% ipython --no-banner

In [1]: import numpy as np

In [2]: import numpy.linalg as la

In [3]: np.set_printoptions(precision=3, suppress=True, linewidth=200, floatmode="fixed")

In [4]: def rnd(a):
   ...:     return np.round(a, 3) + 0
   ...: 

In [5]: E = np.loadtxt("out19.csv", delimiter=",")

In [6]: print(E)
[[ 84.000   9.000   2.000]
 [  9.000 -44.000   8.000]
 [  3.000   3.000  65.000]]

In [7]: r0 = np.array([2, 2, 1])

In [8]: other = E + np.outer(r0, np.eye(3)[2])

In [9]: print(other)
[[ 84.000   9.000   4.000]
 [  9.000 -44.000  10.000]
 [  3.000   3.000  66.000]]

In [10]: print(la.matrix_rank(la.inv(other) - la.inv(E), tol=1e-8))
1

In [11]: print(rnd(la.matrix_power(other, 3)))
[[605934.000  50043.000  77856.000]
 [ 51951.000 -85790.000  38926.000]
 [ 54099.000  13395.000 293106.000]]

In [12]: print(np.allclose(other @ other.T, other.T @ other))
False

In [13]: print(rnd(np.abs(la.eigvals(other)).max()))
85.411

In [14]: la.determinant(other)
AttributeError: module 'numpy.linalg' has no attribute 'determinant'


In [15]: print(other @ other)
[[7149.000  372.000  690.000]
 [ 390.000 2047.000  256.000]
 [ 477.000   93.000 4398.000]]

In [16]: print(np.trace(other))
106.0

In [17]: print(rnd(np.poly(E)))
[     1.000   -105.000  -1207.000 246987.000]

In [18]: print(rnd(la.eigvals(E)))
[-44.829  85.041  64.787]

In [19]: print(np.einsum("ii->", E))
105.0

In [20]: print(np.einsum("ij,ji->", E, E))
13439.0

In [21]: print(rnd(la.det(E[::-1])))
246987.0

In [22]: feats = np.loadtxt("arr.csv", delimiter=",")

In [23]: print(feats)
[[ 0.000  2.000 -1.000 -2.000]
 [ 0.000 -6.000  3.000  6.000]
 [ 0.000 -2.000  1.000  2.000]]

In [24]: # rank 1

In [25]: r = la.matrix_rank(feats)

In [26]: print(r)
1

In [27]: null = la.svd(feats)[2][r:].T

In [28]: print(rnd(feats @ null))
[[0.000 0.000 0.000]
 [0.000 0.000 0.000]
 [0.000 0.000 0.000]]

In [29]: print(la.matrix_rank(feats.T @ feats), la.matrix_rank(feats @ feats.T))
1 1

In [30]: print(null.shape)
(4, 3)

In [31]: A = np.loadtxt("data.csv", delimiter=",")

In [32]: print(rnd(A))
[[0.444 0.111 0.111 0.333]
 [0.000 0.667 0.333 0.000]
 [0.000 0.375 0.250 0.375]
 [0.125 0.250 0.375 0.250]]

In [33]: # a transition matrix

In [34]: C2 = A.T @ A

In [35]: print((A @ A.T).shape)
(4, 4)

In [36]: print(rnd(C2))
[[0.213 0.081 0.096 0.179]
 [0.081 0.660 0.422 0.240]
 [0.096 0.422 0.327 0.225]
 [0.179 0.240 0.225 0.314]]

In [37]: print(rnd(la.svd(A, compute_uv=False) ** 2))
[1.122 0.304 0.064 0.024]

In [38]: vec = np.array([-3, 2, 2, -3])

In [39]: target = A @ vec

In [40]: coef, lr = np.zeros(4), 1 / la.norm(A, 2) ** 2

In [41]: for i in range(60):
    ...:     coef -= lr * A.T @ (A @ coef - target)
    ...:     if i % 10 == 0: print(i, round(la.norm(A @ coef - target), 3))
    ...: 
0 1.947
10 0.207
20 0.153
30 0.122
40 0.098
50 0.079

In [42]: print(rnd(la.cond(A)))
6.77

In [43]: w1 = np.array([[-3, 0, -2, -3, -2],
    ...:     [2, 0, -2, -3, 3],
    ...:     [3, 3, 3, -3, 1],
    ...:     [-1, 2, -2, -3, -1]])

In [44]: coef = np.array([4, -6, 2, -6, 3])

In [45]: H = np.maximum(A @ w1 + coef, 0)

In [46]: print(la.matrix_rank(H))
3

In [47]: print((H > 0).astype(int))
[[1 0 1 0 1]
 [1 0 1 0 1]
 [1 0 1 0 1]
 [1 0 1 0 1]]

In [48]: cent = np.array([[0, -6, 5], [7, 9, -1], [4, -2, 1], [-8, -6, 9], [7, -9, 5]])

In [49]: print((H @ cent).round(6).argmax(axis=1))
[2 2 2 2]

In [50]: print(rnd(H @ cent))
[[ 17.778 -38.444  26.111]
 [ 44.000 -89.333  60.000]
 [ 33.000 -69.250  46.875]
 [ 32.875 -66.375  45.000]]

In [51]: F = np.load("w.npy")

In [52]: print(rnd(F))
[[ 0.825 -0.371 -0.082]
 [-0.371  0.167  0.037]
 [-0.082  0.037  0.008]]

In [53]: vec = np.array([1, -3, 3])

In [54]: print(np.trace(F))
1.0

In [55]: print(rnd(F @ vec))
[ 1.691 -0.761 -0.169]

In [56]: print(rnd(F @ la.pinv(F) @ F))
[[ 0.825 -0.371 -0.082]
 [-0.371  0.167  0.037]
 [-0.082  0.037  0.008]]

In [57]: print(np.allclose(F[:-1].T @ la.lstsq(F[:-1].T, F[-1])[0], F[-1]))
True

In [58]: print(np.unique(F.round(6), axis=0).shape)
(3, 3)

In [59]: print(la.lstsq(F[:-1].T, F[-1])[2])
1

In [60]: print(rnd(np.trace(la.pinv(F) @ F)))
1.0

In [61]: rng = np.random.default_rng(1361)

In [62]: idx = rng.permutation(3)

In [63]: print(idx)
[2 1 0]

In [64]: other = F[idx][:, idx]

In [65]: print(np.trace(other))
1.0

In [66]: print(rnd(np.sort(np.abs(la.eigvals(other)))))
[0.000 0.000 1.000]

In [67]: print(rnd(other))
[[ 0.008  0.037 -0.082]
 [ 0.037  0.167 -0.371]
 [-0.082 -0.371  0.825]]

In [68]: print(rnd(la.det(other)), rnd(la.det(F[idx])))
0.0 0.0

In [69]: print(np.allclose(other, F))
False

In [70]: m1 = np.load("layer1.npy")

In [71]: print(m1)
[[18.540 -7.054 11.321]
 [ 8.918  2.027  0.952]
 [ 4.071  2.245 -0.715]
 [-1.092 -1.612  1.200]
 [ 0.549 -2.208  2.926]
 [ 2.501 -1.110  3.049]
 [ 7.921  3.360  2.026]
 [ 8.300  3.718  1.913]
 [ 9.029  4.416  1.685]
 [13.510  9.006  0.020]
 [14.168  9.717 -0.257]]

In [72]: vec = np.array([1, -7, 9])

In [73]: target = m1 @ vec

In [74]: print(rnd(la.pinv(m1) @ m1))
[[1.000 0.000 0.000]
 [0.000 1.000 0.000]
 [0.000 0.000 1.000]]

In [75]: print(rnd(target))
[169.807   3.297 -18.079  20.992  42.339  37.712   2.635  -0.509  -6.718 -49.352 -56.164]

In [76]: print(rnd(la.solve(m1.T @ m1, m1.T @ target)))
[ 1.000 -7.000  9.000]

In [77]: print(rnd(la.lstsq(m1, target)[0]))
[ 1.000 -7.000  9.000]

In [78]: target = target + 0.02 * rng.normal(size=11)

In [79]: print(rnd(target))
[169.799   3.288 -18.054  20.983  42.316  37.695   2.651  -0.521  -6.724 -49.349 -56.167]

In [80]: coef, *_ = la.lstsq(m1, target)

In [81]: print(rnd(coef))
[ 1.003 -7.004  8.993]

In [82]: print(rnd(la.norm(target - m1 @ coef)))
0.037

In [83]: print([round(float(la.norm(la.solve(m1.T @ m1 + lam * np.eye(3), m1.T @ target))), 2) for lam in (0, 1, 10, 100)])
[11.44, 11.27, 10.66, 8.29]

In [84]: other = np.c_[m1[:, :2] @ np.array([[-3, 3], [3, 1]]), np.array([-3, -3, 3, 2, 1, 1, 0, 3, 2, 0, 1])]

In [85]: print(rnd(other))
[[-76.782  48.566  -3.000]
 [-20.673  28.781  -3.000]
 [ -5.478  14.458   3.000]
 [ -1.560  -4.888   2.000]
 [ -8.271  -0.561   1.000]
 [-10.833   6.393   1.000]
 [-13.683  27.123   0.000]
 [-13.746  28.618   3.000]
 [-13.839  31.503   2.000]
 [-13.512  49.536   0.000]
 [-13.353  52.221   1.000]]

In [86]: print(rnd(la.lstsq(m1, other[:, 0])[0]))
[-3.000  3.000  0.000]

In [87]: M = np.load("mat.npy")

In [88]: print(M)
[[-24 -16  -8]
 [-18 -12  -6]
 [ 12   8   4]
 [ 18  12   6]]

In [89]: # rank 1

In [90]: T = np.stack([M, -2 * M, M[::-1]])

In [91]: print(la.matrix_rank(T.reshape(3, -1)))
2

In [92]: print(la.matrix_rank(T))
[1 1 1]

In [93]: print(rnd(np.trace(la.pinv(M) @ M)))
1.0

In [94]: print(rnd(M @ la.pinv(M) @ M))
[[-24.000 -16.000  -8.000]
 [-18.000 -12.000  -6.000]
 [ 12.000   8.000   4.000]
 [ 18.000  12.000   6.000]]

In [95]: mat = np.loadtxt("dump.csv", delimiter=",")

In [96]: print(mat)
[[-2.000  1.000  1.000]
 [ 1.000 -2.000  1.000]
 [ 1.000  1.000 -2.000]]

In [97]: vals, V = la.eigvalsh(mat)
ValueError: too many values to unpack (expected 2)


In [98]: vals, V = la.eigh(mat)

In [99]: print(vals.sum(), np.trace(mat))
-6.0 -6.0

In [100]: print(rnd(la.svd(mat, compute_uv=False)))
[3.000 3.000 0.000]

In [101]: print(np.unique(vals.round(6) + 0, return_counts=True)[1])
[2 1]

In [102]: print(rnd(vals))
[-3.000 -3.000  0.000]

In [103]: print(rnd(V.T @ mat @ V))
[[-3.000  0.000  0.000]
 [ 0.000 -3.000  0.000]
 [ 0.000  0.000  0.000]]

In [104]: print(np.abs(V[:, -1]).round(6).argmax())
0

In [105]: left, sigma, Vh = la.svd(mat)

In [106]: V = Vh[:(sigma > 1e-8).sum()]

In [107]: vec = mat[1] + -3 * mat[2] + rng.integers(2) * np.eye(3)[1]

In [108]: print(vec)
[-2.000 -5.000  7.000]

In [109]: print(rnd(V.T @ V))
[[ 0.667 -0.333 -0.333]
 [-0.333  0.667 -0.333]
 [-0.333 -0.333  0.667]]

In [110]: print(rnd(np.diag(V.T @ V)))
[0.667 0.667 0.667]

In [111]: data = np.array([[-3.0, 0.0, 0.0], [0.0, 13.0, 24.0], [0.0, 24.0, 33.0]])

In [112]: # splits into 2 blocks

In [113]: print([round(float(la.det(data[:i, :i])), 2) + 0 for i in range(1, 4)])
[-3.0, -39.0, 441.0]

In [114]: la.cholesky(data)
LinAlgError: Matrix is not positive definite


In [115]: print(np.all(la.eigvalsh(data) > 0))
False

In [116]: print(rnd(la.eigvalsh(data).min()))
-3.0

In [117]: print(rnd(la.norm(feats, "nuc")))
9.95

In [118]: print(rnd(la.norm(feats, 1)), rnd(la.norm(feats, np.inf)))
10.0 15.0

In [119]: print(rnd(la.norm(feats, axis=1)))
[3.000 9.000 3.000]

In [120]: print(rnd(la.det(data.T)))
441.0

In [121]: print(rnd(la.eigvals(data).sum().real))
43.0

In [122]: q, Rm = la.qr(data)

In [123]: print(rnd(Rm))
[[ -3.000   0.000   0.000]
 [  0.000 -27.295 -40.447]
 [  0.000   0.000  -5.386]]

In [124]: print(abs(Rm[0, 0]), rnd(la.norm(data[:, 0])))
3.0 3.0

In [125]: print(rnd(q.T @ q))
[[1.000 0.000 0.000]
 [0.000 1.000 0.000]
 [0.000 0.000 1.000]]
